$ ipython --no-banner

In [1]: import numpy as np

In [2]: import numpy.linalg as la

In [3]: np.set_printoptions(precision=2, suppress=True, linewidth=100, legacy="1.25")

In [4]: feats = np.load("w.npy")

In [5]: feats
Out[5]: 
array([[  0.13,  -9.07,  10.5 ],
       [ -0.59, -10.3 ,  10.98],
       [ -1.63, -10.08,  10.34],
       [ -0.57, -11.53,  11.31],
       [  0.61, -11.27,  10.41],
       [  0.87,  -8.69,  10.6 ],
       [ -0.61,  -9.02,  11.58],
       [ -0.19, -12.24,  10.3 ],
       [  0.31,  -8.92,  10.25],
       [  0.12, -11.12,  10.65],
       [ -0.69,  -9.85,   9.06],
       [  0.29, -10.79,   9.02],
       [ -0.16, -11.65,   9.74],
       [ -0.07, -10.86,   9.31],
       [  1.05,  -9.88,  10.73],
       [  0.01,  -9.52,   9.98],
       [  2.09, -11.91,  11.34],
       [ -0.53,  -9.92,  10.08],
       [  0.31, -11.79,  10.82],
       [  0.42, -10.18,   8.08]])

In [6]: B = np.c_[feats[:, :1] @ np.array([[-5]]), np.array([4, -1, -4, 1, -5, -3, -5, -2, 5, -3, 4, 5, -5, 0, -3, -4, -1, 1, -2, 1])]

In [7]: B
Out[7]: 
array([[ -0.65,   4.  ],
       [  2.95,  -1.  ],
       [  8.15,  -4.  ],
       [  2.85,   1.  ],
       [ -3.05,  -5.  ],
       [ -4.35,  -3.  ],
       [  3.05,  -5.  ],
       [  0.95,  -2.  ],
       [ -1.55,   5.  ],
       [ -0.6 ,  -3.  ],
       [  3.45,   4.  ],
       [ -1.45,   5.  ],
       [  0.8 ,  -5.  ],
       [  0.35,   0.  ],
       [ -5.25,  -3.  ],
       [ -0.05,  -4.  ],
       [-10.45,  -1.  ],
       [  2.65,   1.  ],
       [ -1.55,  -2.  ],
       [ -2.1 ,   1.  ]])

In [8]: np.round(la.norm(B - feats @ la.lstsq(feats, B)[0], axis=0), 2) + 0
Out[8]: array([ 0.  , 14.47])

In [9]: np.round(la.lstsq(feats, B[:, 0])[0], 2) + 0
Out[9]: array([-5.,  0.,  0.])

In [10]: Xc = feats - feats.mean(axis=0)

In [11]: vecs = la.svd(Xc)[2][:1]

In [12]: B = Xc - Xc @ vecs.T @ vecs

In [13]: print(la.norm(B, axis=1).round(6).argmax())
19

In [14]: B.std(axis=0)
Out[14]: array([0.73, 0.2 , 0.84])

In [15]: np.cov(Xc @ vecs.T, rowvar=False)
Out[15]: array(1.22)

In [16]: z = feats[:, 2] > np.median(feats[:, 2])

In [17]: u = feats[z].mean(axis=0) - feats[~z].mean(axis=0)

In [18]: z.astype(int)
Out[18]: array([1, 1, 0, 1, 1, 1, 1, 0, 0, 1, 0, 0, 0, 0, 1, 0, 1, 0, 1, 0])

In [19]: print(np.argsort(-np.abs(u).round(6), kind="stable"))
[2 0 1]

In [20]: ((feats - feats.mean(axis=0)) @ u > 0).astype(int)
Out[20]: array([1, 1, 0, 1, 1, 1, 1, 1, 1, 1, 0, 0, 0, 0, 1, 0, 1, 0, 1, 0])

In [21]: print(np.abs(la.svd(feats)[2][-1]))
[0.99 0.09 0.08]

In [22]: [round(float(x), 2) for x in la.svd(feats, compute_uv=False)[:3]]
Out[22]: [65.56, 4.19, 3.38]

In [23]: np.argsort(-la.norm(feats, axis=0).round(6), kind="stable")[:3]
Out[23]: array([1, 2, 0])

In [24]: print(la.matrix_rank(feats, rtol=0.1))
1

In [25]: data = np.loadtxt("mat.csv", delimiter=",")

In [26]: print(data)
[[3. 2. 0.]
 [2. 3. 0.]
 [0. 0. 3.]]

In [27]: data @ data
Out[27]: 
array([[13., 12.,  0.],
       [12., 13.,  0.],
       [ 0.,  0.,  9.]])

In [28]: np.flatnonzero(la.matrix_power((data != 0) + (data.T != 0) + np.eye(3), 3)[1])
Out[28]: array([0, 1])

In [29]: B = la.inv(data)

In [30]: np.round(data @ B, 2) + 0
Out[30]: 
array([[1., 0., 0.],
       [0., 1., 0.],
       [0., 0., 1.]])

In [31]: la.inv(B)
Out[31]: 
array([[3., 2., 0.],
       [2., 3., 0.],
       [0., 0., 3.]])

In [32]: B
Out[32]: 
array([[ 0.6 , -0.4 ,  0.  ],
       [-0.4 ,  0.6 ,  0.  ],
       [ 0.  ,  0.  ,  0.33]])

In [33]: round(la.cond(data), 2)
Out[33]: 5.0

In [34]: print(np.allclose(B, data.T))
False

In [35]: round(float(la.det(data) * la.det(B)), 2)
Out[35]: 1.0

In [36]: K = np.loadtxt("case9.csv", delimiter=",")

In [37]: K
Out[37]: 
array([[-0.03, -0.34,  0.94],
       [-0.58, -0.76, -0.3 ],
       [ 0.81, -0.56, -0.18]])

In [38]: round(float(np.trace(K)), 2)
Out[38]: -0.96

In [39]: la.matrix_power(K, 3)
Out[39]: 
array([[ 0.04, -0.09,  1.  ],
       [-0.77, -0.63, -0.03],
       [ 0.63, -0.77, -0.09]])

In [40]: E = np.loadtxt("m.csv", delimiter=",")

In [41]: E
Out[41]: 
array([[-39.13,  37.9 ,  20.08],
       [-40.76,  40.11,  18.63],
       [-40.55,  38.07,  21.2 ],
       [-39.24,  39.58,  18.38],
       [-39.24,  39.97,  20.37],
       [-39.43,  38.7 ,  19.52],
       [-39.16,  39.99,  20.97],
       [-41.18,  41.81,  18.75],
       [-40.23,  38.99,  20.32],
       [-39.62,  39.3 ,  17.84],
       [-40.  ,  39.85,  21.04],
       [-39.5 ,  40.9 ,  19.33],
       [-39.69,  40.79,  21.46],
       [-39.38,  39.77,  21.18],
       [-37.26,  39.4 ,  20.02],
       [-40.34,  41.02,  18.52],
       [-39.98,  41.55,  17.93],
       [-39.94,  38.93,  19.98],
       [-39.84,  39.66,  19.27],
       [-39.28,  38.37,  21.34],
       [-39.38,  40.46,  19.93],
       [-40.81,  41.81,  20.02],
       [-39.15,  40.77,  19.  ]])

In [42]: U, sig, Vt = la.svd(E)

In [43]: sig
Out[43]: array([286.17,   5.97,   3.48])

In [44]: np.argmax(sig[:-1] / (sig[1:] + 1e-6)) + 1
Out[44]: 1

In [45]: B = U[:, :1] @ np.diag(sig[:1]) @ Vt[:1]

In [46]: print(np.round(np.abs(E - B).max(), 2))
2.07

In [47]: la.matrix_rank(B)
Out[47]: 1

In [48]: print(la.matrix_rank(E, rtol=0.05))
1

In [49]: x0 = np.array([0, 1, 1])

In [50]: np.sign((E @ x0).round(6))
Out[50]: array([1., 1., 1., 1., 1., 1., 1., 1., 1., 1., 1., 1., 1., 1., 1., 1., 1., 1., 1., 1., 1., 1., 1.])

In [51]: E * x0
Out[51]: 
array([[-0.  , 37.9 , 20.08],
       [-0.  , 40.11, 18.63],
       [-0.  , 38.07, 21.2 ],
       [-0.  , 39.58, 18.38],
       [-0.  , 39.97, 20.37],
       [-0.  , 38.7 , 19.52],
       [-0.  , 39.99, 20.97],
       [-0.  , 41.81, 18.75],
       [-0.  , 38.99, 20.32],
       [-0.  , 39.3 , 17.84],
       [-0.  , 39.85, 21.04],
       [-0.  , 40.9 , 19.33],
       [-0.  , 40.79, 21.46],
       [-0.  , 39.77, 21.18],
       [-0.  , 39.4 , 20.02],
       [-0.  , 41.02, 18.52],
       [-0.  , 41.55, 17.93],
       [-0.  , 38.93, 19.98],
       [-0.  , 39.66, 19.27],
       [-0.  , 38.37, 21.34],
       [-0.  , 40.46, 19.93],
       [-0.  , 41.81, 20.02],
       [-0.  , 40.77, 19.  ]])

In [52]: W0 = np.loadtxt("block10.csv", delimiter=",")

In [53]: W0
Out[53]: 
array([[ 0.,  9.,  0.,  9.,  0.,  9.],
       [ 8.,  8.,  8.,  8.,  8.,  8.],
       [ 5., -6.,  5., -6.,  5., -6.],
       [ 0.,  9.,  0.,  9.,  0.,  9.],
       [ 8.,  8.,  8.,  8.,  8.,  8.],
       [ 5., -6.,  5., -6.,  5., -6.]])

In [54]: w1 = np.array([[2, 5, 4, 2, 4, 1],
    ...:     [3, 1, 3, 2, 3, 3],
    ...:     [3, 2, 0, 4, 0, 3],
    ...:     [0, 5, 3, 0, 3, 2],
    ...:     [4, 4, 1, 5, 0, 0],
    ...:     [1, 1, 5, 0, 0, 3]])

In [55]: coef = np.array([0, 1, 0, 0, 1, 2])

In [56]: act = np.maximum(W0 @ w1 + coef, 0)

In [57]: print((act > 0).mean(axis=0))
[1.   1.   0.67 1.   0.67 0.67]

In [58]: print(la.matrix_rank(act))
3

In [59]: (act > 0).astype(int)
Out[59]: 
array([[1, 1, 1, 1, 1, 1],
       [1, 1, 1, 1, 1, 1],
       [1, 1, 0, 1, 0, 0],
       [1, 1, 1, 1, 1, 1],
       [1, 1, 1, 1, 1, 1],
       [1, 1, 0, 1, 0, 0]])

In [60]: print(act)
[[ 36.  64.  99.  18.  55.  74.]
 [104. 145. 128. 104.  81.  98.]
 [ 21.  14.   0.  43.   0.   0.]
 [ 36.  64.  99.  18.  55.  74.]
 [104. 145. 128. 104.  81.  98.]
 [ 21.  14.   0.  43.   0.   0.]]

In [61]: cent = np.array([[-2, 3], [-1, -3], [1, 0], [-3, 1], [3, 1], [1, 0]])

In [62]: w1 @ cent
Out[62]: 
array([[  2,  -3],
       [  2,  11],
       [-17,   7],
       [  9, -12],
       [-26,   5],
       [  5,   0]])

In [63]: (act @ cent).round(6).argmax(axis=1)
Out[63]: array([0, 1, 1, 0, 1, 1])

In [64]: U, sig, Vt = la.svd(W0)

In [65]: np.argmax(sig[:-1] / (sig[1:] + 1e-6)) + 1
Out[65]: 2

In [66]: B = U[:, :2] @ np.diag(sig[:2]) @ Vt[:2]

In [67]: la.matrix_rank(W0, rtol=0.05)
Out[67]: 2

In [68]: print(B.round(2) + 0)
[[ 0.  9.  0.  9.  0.  9.]
 [ 8.  8.  8.  8.  8.  8.]
 [ 5. -6.  5. -6.  5. -6.]
 [ 0.  9.  0.  9.  0.  9.]
 [ 8.  8.  8.  8.  8.  8.]
 [ 5. -6.  5. -6.  5. -6.]]

In [69]: np.round(la.norm(W0 - B) / la.norm(W0), 2)
Out[69]: 0.0

In [70]: print(la.matrix_rank(B))
2

In [71]: W0.ravel(order="F")
Out[71]: 
array([ 0.,  8.,  5.,  0.,  8.,  5.,  9.,  8., -6.,  9.,  8., -6.,  0.,  8.,  5.,  0.,  8.,  5.,
        9.,  8., -6.,  9.,  8., -6.,  0.,  8.,  5.,  0.,  8.,  5.,  9.,  8., -6.,  9.,  8., -6.])

In [72]: W0.reshape(-1, 2)
Out[72]: 
array([[ 0.,  9.],
       [ 0.,  9.],
       [ 0.,  9.],
       [ 8.,  8.],
       [ 8.,  8.],
       [ 8.,  8.],
       [ 5., -6.],
       [ 5., -6.],
       [ 5., -6.],
       [ 0.,  9.],
       [ 0.,  9.],
       [ 0.,  9.],
       [ 8.,  8.],
       [ 8.,  8.],
       [ 8.,  8.],
       [ 5., -6.],
       [ 5., -6.],
       [ 5., -6.]])

In [73]: print(W0.reshape(2, -1))
[[ 0.  9.  0.  9.  0.  9.  8.  8.  8.  8.  8.  8.  5. -6.  5. -6.  5. -6.]
 [ 0.  9.  0.  9.  0.  9.  8.  8.  8.  8.  8.  8.  5. -6.  5. -6.  5. -6.]]

In [74]: t3 = W0.reshape(6, 2, -1)

In [75]: np.swapaxes(t3, 1, 2)[0]
Out[75]: 
array([[0., 9.],
       [9., 0.],
       [0., 9.]])

In [76]: np.einsum("ihd,ihd->ih", t3, t3)
Out[76]: 
array([[ 81., 162.],
       [192., 192.],
       [ 86.,  97.],
       [ 81., 162.],
       [192., 192.],
       [ 86.,  97.]])

In [77]: t3[:, 0]
Out[77]: 
array([[ 0.,  9.,  0.],
       [ 8.,  8.,  8.],
       [ 5., -6.,  5.],
       [ 0.,  9.,  0.],
       [ 8.,  8.,  8.],
       [ 5., -6.,  5.]])

In [78]: print(t3.sum(axis=1))
[[ 9.  9.  9.]
 [16. 16. 16.]
 [-1. -1. -1.]
 [ 9.  9.  9.]
 [16. 16. 16.]
 [-1. -1. -1.]]

In [79]: t3.transpose(1, 0, 2)
Out[79]: 
array([[[ 0.,  9.,  0.],
        [ 8.,  8.,  8.],
        [ 5., -6.,  5.],
        [ 0.,  9.,  0.],
        [ 8.,  8.,  8.],
        [ 5., -6.,  5.]],

       [[ 9.,  0.,  9.],
        [ 8.,  8.,  8.],
        [-6.,  5., -6.],
        [ 9.,  0.,  9.],
        [ 8.,  8.,  8.],
        [-6.,  5., -6.]]])

In [80]: M = np.maximum(np.array([[1, 2],
    ...:     [0, 2],
    ...:     [5, 1],
    ...:     [4, 5],
    ...:     [0, 1],
    ...:     [0, 2],
    ...:     [1, 5],
    ...:     [3, 5],
    ...:     [1, 5],
    ...:     [1, 3],
    ...:     [4, 4],
    ...:     [1, 4],
    ...:     [3, 5],
    ...:     [2, 0]]) @ np.array([[1, 1, 1], [0, -2, -2]]) + np.array([1, -4, 5]), 0)

In [81]: M
Out[81]: 
array([[2, 0, 2],
       [1, 0, 1],
       [6, 0, 8],
       [5, 0, 0],
       [1, 0, 3],
       [1, 0, 1],
       [2, 0, 0],
       [4, 0, 0],
       [2, 0, 0],
       [2, 0, 0],
       [5, 0, 1],
       [2, 0, 0],
       [4, 0, 0],
       [3, 0, 7]])

In [82]: np.argsort(-la.norm(M, axis=0).round(6), kind="stable")[:3]
Out[82]: array([0, 2, 1])

In [83]: B = np.array([[0, 2], [1, 6], [8, 1]])

In [84]: np.einsum("ik,kj->ji", M, B)
Out[84]: 
array([[16,  8, 64,  0, 24,  8,  0,  0,  0,  0,  8,  0,  0, 56],
       [ 6,  3, 20, 10,  5,  3,  4,  8,  4,  4, 11,  4,  8, 13]])

In [85]: print(M @ B)
[[16  6]
 [ 8  3]
 [64 20]
 [ 0 10]
 [24  5]
 [ 8  3]
 [ 0  4]
 [ 0  8]
 [ 0  4]
 [ 0  4]
 [ 8 11]
 [ 0  4]
 [ 0  8]
 [56 13]]

In [86]: la.matrix_rank(M @ B)
Out[86]: 2

In [87]: np.einsum("ij,ij->i", M, M)
Out[87]: array([  8,   2, 100,  25,  10,   2,   4,  16,   4,   4,  26,   4,  16,  58])

In [88]: np.einsum("ik,kj->ij", M, B)
Out[88]: 
array([[16,  6],
       [ 8,  3],
       [64, 20],
       [ 0, 10],
       [24,  5],
       [ 8,  3],
       [ 0,  4],
       [ 0,  8],
       [ 0,  4],
       [ 0,  4],
       [ 8, 11],
       [ 0,  4],
       [ 0,  8],
       [56, 13]])

In [89]: B.T @ M.T
Out[89]: 
array([[16,  8, 64,  0, 24,  8,  0,  0,  0,  0,  8,  0,  0, 56],
       [ 6,  3, 20, 10,  5,  3,  4,  8,  4,  4, 11,  4,  8, 13]])

In [90]: B = M[0, 0] * M[1:] - np.outer(M[1:, 0], M[0])

In [91]: print(B)
[[  0   0   0]
 [  0   0   4]
 [  0   0 -10]
 [  0   0   4]
 [  0   0   0]
 [  0   0  -4]
 [  0   0  -8]
 [  0   0  -4]
 [  0   0  -4]
 [  0   0  -8]
 [  0   0  -4]
 [  0   0  -8]
 [  0   0   8]]

In [92]: print(la.matrix_rank(B), la.matrix_rank(M))
1 2

In [93]: rng = np.random.default_rng(20)

In [94]: mat = np.triu(rng.random((2, 2)) < 1.2, 1).astype(int)

In [95]: mat = mat + mat.T

In [96]: mat
Out[96]: 
array([[0, 1],
       [1, 0]])

In [97]: # symmetric, so the eigenvalues are real

In [98]: evals, vecs = la.eigh(mat)

In [99]: print(la.eigvalsh(mat + -1 * np.eye(2)))
[-2.  0.]

In [100]: np.abs(vecs[:, -1]).round(6).argmax()
Out[100]: 0

In [101]: np.round(vecs.T @ mat @ vecs, 2) + 0
Out[101]: 
array([[-1.,  0.],
       [ 0.,  1.]])

In [102]: la.eigvalsh(mat @ mat)
Out[102]: array([1., 1.])

In [103]: np.round(vecs @ np.diag(evals) @ vecs.T, 2) + 0
Out[103]: 
array([[0., 1.],
       [1., 0.]])

In [104]: la.svd(mat, compute_uv=False)
Out[104]: array([1., 1.])

In [105]: print(evals.sum(), np.trace(mat))
0.0 0

In [106]: np.all(la.eigvalsh(mat) > 0)
Out[106]: False

In [107]: print(la.svd(mat, compute_uv=False))
[1. 1.]

In [108]: mat[:, 0] @ mat[:, 1]
Out[108]: 0

In [109]: mat @ mat.T
Out[109]: 
array([[1, 0],
       [0, 1]])

In [110]: Q, r_ = la.qr(mat)

In [111]: print(Q.shape, r_.shape)
(2, 2) (2, 2)

In [112]: print(Q)
[[ 0. -1.]
 [-1.  0.]]

In [113]: r_
Out[113]: 
array([[-1.,  0.],
       [ 0., -1.]])

In [114]: np.abs(np.diag(r_))
Out[114]: array([1., 1.])

In [115]: np.allclose(r_.T @ r_, mat.T @ mat)
Out[115]: True

In [116]: F = np.loadtxt("run3.csv", delimiter=",")

In [117]: F
Out[117]: 
array([[ 4., -2.,  2.,  4.],
       [-8.,  4., -4., -8.],
       [-4.,  2., -2., -4.],
       [-4.,  2., -2., -4.]])

In [118]: x0 = np.ones(3)

In [119]: for _ in range(3):
     ...:     x0 = data @ x0
     ...:     x0 /= la.norm(x0)
     ...:     print(round(x0 @ data @ x0, 2))
     ...: 
4.69
4.88
4.95

In [120]: print(x0)
[0.7  0.7  0.15]

In [121]: np.round(la.det(F.T), 2)
Out[121]: 0.0

In [122]: round(float(la.det(2 * F)), 2), round(float(la.det(F)), 2)
Out[122]: (0.0, 0.0)

In [123]: np.kron(np.eye(2, dtype=int), F)
Out[123]: 
array([[ 4., -2.,  2.,  4.,  0., -0.,  0.,  0.],
       [-8.,  4., -4., -8., -0.,  0., -0., -0.],
       [-4.,  2., -2., -4., -0.,  0., -0., -0.],
       [-4.,  2., -2., -4., -0.,  0., -0., -0.],
       [ 0., -0.,  0.,  0.,  4., -2.,  2.,  4.],
       [-0.,  0., -0., -0., -8.,  4., -4., -8.],
       [-0.,  0., -0., -0., -4.,  2., -2., -4.],
       [-0.,  0., -0., -0., -4.,  2., -2., -4.]])
